% ipython --no-banner

In [1]: import numpy as np

In [2]: import numpy.linalg as la

In [3]: np.set_printoptions(precision=2, suppress=True, linewidth=140)

In [4]: data = np.load("layer13.npy")

In [5]: print(data)
[[-3.  1.  0.  0.  0.  0.  0.]
 [ 0. -3.  1.  0.  0.  0.  0.]
 [ 0.  0. -3.  1.  0.  0.  0.]
 [ 0.  0.  0. -3.  1.  0.  0.]
 [ 0.  0.  0.  0. -3.  1.  0.]
 [ 0.  0.  0.  0.  0. -3.  1.]
 [ 0.  0.  0.  0.  0.  0. -3.]]

In [6]: vec = np.array([3, 3, 3, 0, 0, 0, 2])

In [7]: target = data @ vec

In [8]: print(target)
[-6. -6. -9.  0.  0.  2. -6.]

In [9]: print(la.solve(data, -2 * target))
[-6. -6. -6. -0. -0. -0. -4.]

In [10]: print(la.solve(data, target))
[ 3.  3.  3. -0. -0. -0.  2.]

In [11]: print(la.solve(data, data[:, 1]))
[-0.  1. -0. -0. -0. -0. -0.]

In [12]: M = np.loadtxt("test18.csv", delimiter=",")

In [13]: print(M)
[[ 0.71  0.16 -2.87 -0.37]
 [-0.22  0.41 -6.33  0.62]
 [-0.04 -1.06 -8.82 -0.74]
 [-0.54 -0.2   0.02 -1.06]
 [ 0.55  1.35 -8.32 -1.22]
 [ 0.99 -0.03  4.89 -1.61]
 [ 0.77  2.26 -8.05  3.26]
 [ 0.54  4.16  2.93 -1.45]
 [ 0.15 -2.13  0.84  0.6 ]
 [ 1.57  0.5   3.48 -1.14]
 [-0.24  0.19 -5.44  1.1 ]
 [ 0.22 -1.08  0.12  0.95]
 [ 0.21 -4.79 -5.26 -0.21]
 [ 0.13 -0.92  2.32 -1.06]
 [-0.15 -0.16  0.83 -2.01]
 [-0.72  1.87  1.28  1.  ]
 [-0.65 -1.22 -4.2   0.37]
 [-0.11  0.41 -7.67  0.11]
 [-0.42 -1.5  -1.44 -0.04]
 [ 0.39 -3.31 -7.74  3.79]
 [ 0.25  2.22 -9.07 -0.85]
 [-0.05 -0.05 -1.09  0.72]
 [ 0.52 -0.9   7.9   2.03]
 [ 0.32  3.37 -7.72 -1.47]
 [ 0.53  1.21  6.94  1.39]
 [-0.25  0.52 -3.46 -0.91]]

In [14]: Xs = (M - M.mean(axis=0)) / M.std(axis=0)

In [15]: print(Xs.std(axis=0))
[1. 1. 1. 1.]

In [16]: beta = la.lstsq(np.delete(Xs, 2, axis=1), Xs[:, 2])[0]

In [17]: print(round(1 - np.var(Xs[:, 2] - np.delete(Xs, 2, axis=1) @ beta), 2))
0.06

In [18]: th = np.radians(135)

In [19]: Rm = np.eye(4)

In [20]: Rm[0, 0] = Rm[3, 3] = np.cos(th)

In [21]: Rm[0, 3], Rm[3, 0] = -np.sin(th), np.sin(th)

In [22]: print(Rm)
[[-0.71  0.    0.   -0.71]
 [ 0.    1.    0.    0.  ]
 [ 0.    0.    1.    0.  ]
 [ 0.71  0.    0.   -0.71]]

In [23]: B = M @ Rm.T

In [24]: print(la.svd(M, compute_uv=False), la.svd(B, compute_uv=False))
[27.84  9.99  6.8   2.73] [27.84  9.99  6.8   2.73]

In [25]: print(np.allclose(la.norm(M, axis=1), la.norm(B, axis=1)))
True

In [26]: print(np.abs(B - M).max(axis=0))
[3.62 0.   0.   6.19]

In [27]: Xs = M - M.mean(axis=0)

In [28]: evecs = la.svd(Xs)[2][:1]

In [29]: B = Xs - Xs @ evecs.T @ evecs

In [30]: print(np.cov(Xs @ evecs.T, rowvar=False))
26.19814032191618

In [31]: print(round(float(la.norm(B) / la.norm(Xs)), 2))
0.43

In [32]: print(np.allclose(data @ data.T, data.T @ data))
False

In [33]: print(data @ data)
[[ 9. -6.  1.  0.  0.  0.  0.]
 [ 0.  9. -6.  1.  0.  0.  0.]
 [ 0.  0.  9. -6.  1.  0.  0.]
 [ 0.  0.  0.  9. -6.  1.  0.]
 [ 0.  0.  0.  0.  9. -6.  1.]
 [ 0.  0.  0.  0.  0.  9. -6.]
 [ 0.  0.  0.  0.  0.  0.  9.]]

In [34]: print(la.matrix_power(data, 4))
[[  81. -108.   54.  -12.    1.    0.    0.]
 [   0.   81. -108.   54.  -12.    1.    0.]
 [   0.    0.   81. -108.   54.  -12.    1.]
 [   0.    0.    0.   81. -108.   54.  -12.]
 [   0.    0.    0.    0.   81. -108.   54.]
 [   0.    0.    0.    0.    0.   81. -108.]
 [   0.    0.    0.    0.    0.    0.   81.]]

In [35]: print(np.trace(data))
-21.0

In [36]: print((data - data.T) / 2)
[[ 0.   0.5  0.   0.   0.   0.   0. ]
 [-0.5  0.   0.5  0.   0.   0.   0. ]
 [ 0.  -0.5  0.   0.5  0.   0.   0. ]
 [ 0.   0.  -0.5  0.   0.5  0.   0. ]
 [ 0.   0.   0.  -0.5  0.   0.5  0. ]
 [ 0.   0.   0.   0.  -0.5  0.   0.5]
 [ 0.   0.   0.   0.   0.  -0.5  0. ]]

In [37]: m1 = np.array([[0.5, 0.8, 0.4, -0.6, -1.0, 1.9, 0.3, 0.8, -0.5, -0.6, 1.2, -0.3, 0.8, -0.2],
    ...:     [-0.1, 0.2, -1.5, -0.4, 0.4, 1.1, 0.8, 0.9, 0.7, -0.9, -1.0, -0.7, -0.9, 1.3],
    ...:     [-0.9, -0.5, -1.0, 1.9, -0.1, -0.8, 2.0, -0.3, 2.0, -1.5, 0.8, -1.9, -0.5, 0.1],
    ...:     [0.1, -0.7, -1.9, -0.7, 0.4, 0.7, 1.2, -1.4, 1.2, -0.6, 1.3, -1.1, -0.4, 2.3],
    ...:     [-0.6, -0.5, 1.0, -0.8, 1.5, -1.4, -0.7, 0.3, 0.1, 0.1, 0.1, -1.1, -0.4, -0.5],
    ...:     [1.1, -0.8, -0.6, 0.2, 0.0, -1.4, -0.9, 1.2, 1.7, 0.8, 0.1, -2.0, 0.4, -0.5],
    ...:     [0.9, -1.7, 0.2, 0.6, 2.9, 1.6, 1.4, -0.6, -0.2, -0.9, -0.2, 0.4, -0.7, 0.8]])

In [38]: rng = np.random.default_rng(157602)

In [39]: m1[5] = m1[3] + 0.05 * rng.normal(size=14)

In [40]: print(m1)
[[ 0.5   0.8   0.4  -0.6  -1.    1.9   0.3   0.8  -0.5  -0.6   1.2  -0.3   0.8  -0.2 ]
 [-0.1   0.2  -1.5  -0.4   0.4   1.1   0.8   0.9   0.7  -0.9  -1.   -0.7  -0.9   1.3 ]
 [-0.9  -0.5  -1.    1.9  -0.1  -0.8   2.   -0.3   2.   -1.5   0.8  -1.9  -0.5   0.1 ]
 [ 0.1  -0.7  -1.9  -0.7   0.4   0.7   1.2  -1.4   1.2  -0.6   1.3  -1.1  -0.4   2.3 ]
 [-0.6  -0.5   1.   -0.8   1.5  -1.4  -0.7   0.3   0.1   0.1   0.1  -1.1  -0.4  -0.5 ]
 [ 0.03 -0.69 -1.91 -0.68  0.38  0.73  1.18 -1.44  1.21 -0.62  1.31 -1.07 -0.41  2.36]
 [ 0.9  -1.7   0.2   0.6   2.9   1.6   1.4  -0.6  -0.2  -0.9  -0.2   0.4  -0.7   0.8 ]]

In [41]: vec = np.array([1, -3, -3, 2, 3, -2, 3, 1, -2, 0, 2, -2, 0, 3])

In [42]: print((m1 * vec).sum(axis=1))
[-6.    7.2  16.1  17.8   2.5  17.65 17.3 ]

In [43]: print(np.sign((m1 @ vec).round(6)))
[-1.  1.  1.  1.  1.  1.  1.]

In [44]: print(la.norm(m1 @ vec) <= la.norm(m1, 2) * la.norm(vec) + 1e-9)
True
